$ python3 -q
>>> import numpy as np
>>> from numpy import linalg as LA
>>> np.set_printoptions(precision=2, suppress=True, linewidth=200, floatmode="fixed")
>>> M = np.loadtxt("dump.csv", delimiter=",")
>>> M
array([[-1.92, -0.02, -2.01],
       [ 8.10, -0.11, 10.98],
       [-0.02,  0.07,  1.98],
       [-1.10,  0.01, -4.06],
       [ 6.97,  0.03, 10.97]])
>>> print(np.argsort(-LA.norm(M, axis=0).round(6), kind="stable")[:3])
[2 0 1]
>>> [round(float(x), 2) for x in LA.svd(M, compute_uv=False)[:3]]
[19.51, 1.94, 0.1]
>>> feats = np.loadtxt("m.csv", delimiter=",")
>>> print(feats)
[[ 1.00 -1.00  1.00 -1.00  1.00 -1.00  1.00 -1.00]
 [ 1.00  1.00  1.00  1.00 -1.00 -1.00 -1.00 -1.00]
 [ 1.00 -1.00 -1.00  1.00 -1.00  1.00  1.00 -1.00]
 [ 1.00  1.00  1.00  1.00  1.00  1.00  1.00  1.00]
 [ 1.00  1.00 -1.00 -1.00  1.00  1.00 -1.00 -1.00]
 [ 1.00 -1.00 -1.00  1.00  1.00 -1.00 -1.00  1.00]]
>>> blk = np.stack([feats, -2 * feats, feats[::-1]])
>>> LA.matrix_rank(blk)
array([6, 6, 6])
>>> np.einsum("bij,cij->bc", blk, blk)
array([[ 48.00, -96.00,   0.00],
       [-96.00, 192.00,   0.00],
       [  0.00,   0.00,  48.00]])
>>> blk.shape
(3, 6, 8)
>>> Q, R = LA.qr(M)
>>> np.round(Q.T @ Q, 2) + 0
array([[1.00, 0.00, 0.00],
       [0.00, 1.00, 0.00],
       [0.00, 0.00, 1.00]])
>>> mat = np.load("mat.npy")
>>> print(mat)
[[0.67 0.00 0.00 0.00 0.33 0.00 0.00]
 [0.00 0.20 0.20 0.00 0.20 0.20 0.20]
 [0.00 0.00 1.00 0.00 0.00 0.00 0.00]
 [0.00 0.25 0.00 0.50 0.00 0.00 0.25]
 [0.25 0.00 0.00 0.25 0.25 0.00 0.25]
 [0.00 0.00 0.00 0.00 0.00 1.00 0.00]
 [0.00 0.20 0.20 0.00 0.20 0.00 0.40]]
>>> # a transition matrix
>>> rng = np.random.default_rng(7879)
>>> lab = rng.permutation(7)
>>> B = mat[:, lab] * rng.choice([-1, 1], 7)
>>> print(B)
[[ 0.00  0.33  0.00 -0.00 -0.00 -0.67 -0.00]
 [ 0.20  0.20  0.20 -0.20 -0.20 -0.00 -0.00]
 [ 0.00  0.00  0.00 -1.00 -0.00 -0.00 -0.00]
 [ 0.25  0.00  0.25 -0.00 -0.00 -0.00 -0.50]
 [ 0.00  0.25  0.25 -0.00 -0.00 -0.25 -0.25]
 [ 0.00  0.00  0.00 -0.00 -1.00 -0.00 -0.00]
 [ 0.20  0.20  0.40 -0.20 -0.00 -0.00 -0.00]]
>>> U, _, vt = LA.svd(mat.T @ B)
>>> np.round(U @ vt, 2) + 0
array([[ 0.00,  0.00,  0.00,  0.00,  0.00, -1.00,  0.00],
       [ 1.00,  0.00,  0.00,  0.00,  0.00,  0.00,  0.00],
       [ 0.00,  0.00,  0.00, -1.00,  0.00,  0.00,  0.00],
       [ 0.00,  0.00,  0.00,  0.00,  0.00,  0.00, -1.00],
       [ 0.00,  1.00,  0.00,  0.00,  0.00,  0.00,  0.00],
       [ 0.00,  0.00,  0.00,  0.00, -1.00,  0.00,  0.00],
       [ 0.00,  0.00,  1.00,  0.00,  0.00,  0.00,  0.00]])
>>> np.round(LA.lstsq(mat, B)[0], 2) + 0
array([[ 0.00,  0.00,  0.00,  0.00,  0.00, -1.00,  0.00],
       [ 1.00,  0.00,  0.00,  0.00,  0.00,  0.00,  0.00],
       [ 0.00,  0.00,  0.00, -1.00,  0.00,  0.00,  0.00],
       [ 0.00,  0.00,  0.00,  0.00,  0.00,  0.00, -1.00],
       [ 0.00,  1.00,  0.00,  0.00,  0.00,  0.00,  0.00],
       [ 0.00,  0.00,  0.00,  0.00, -1.00,  0.00,  0.00],
       [ 0.00,  0.00,  1.00,  0.00,  0.00,  0.00,  0.00]])
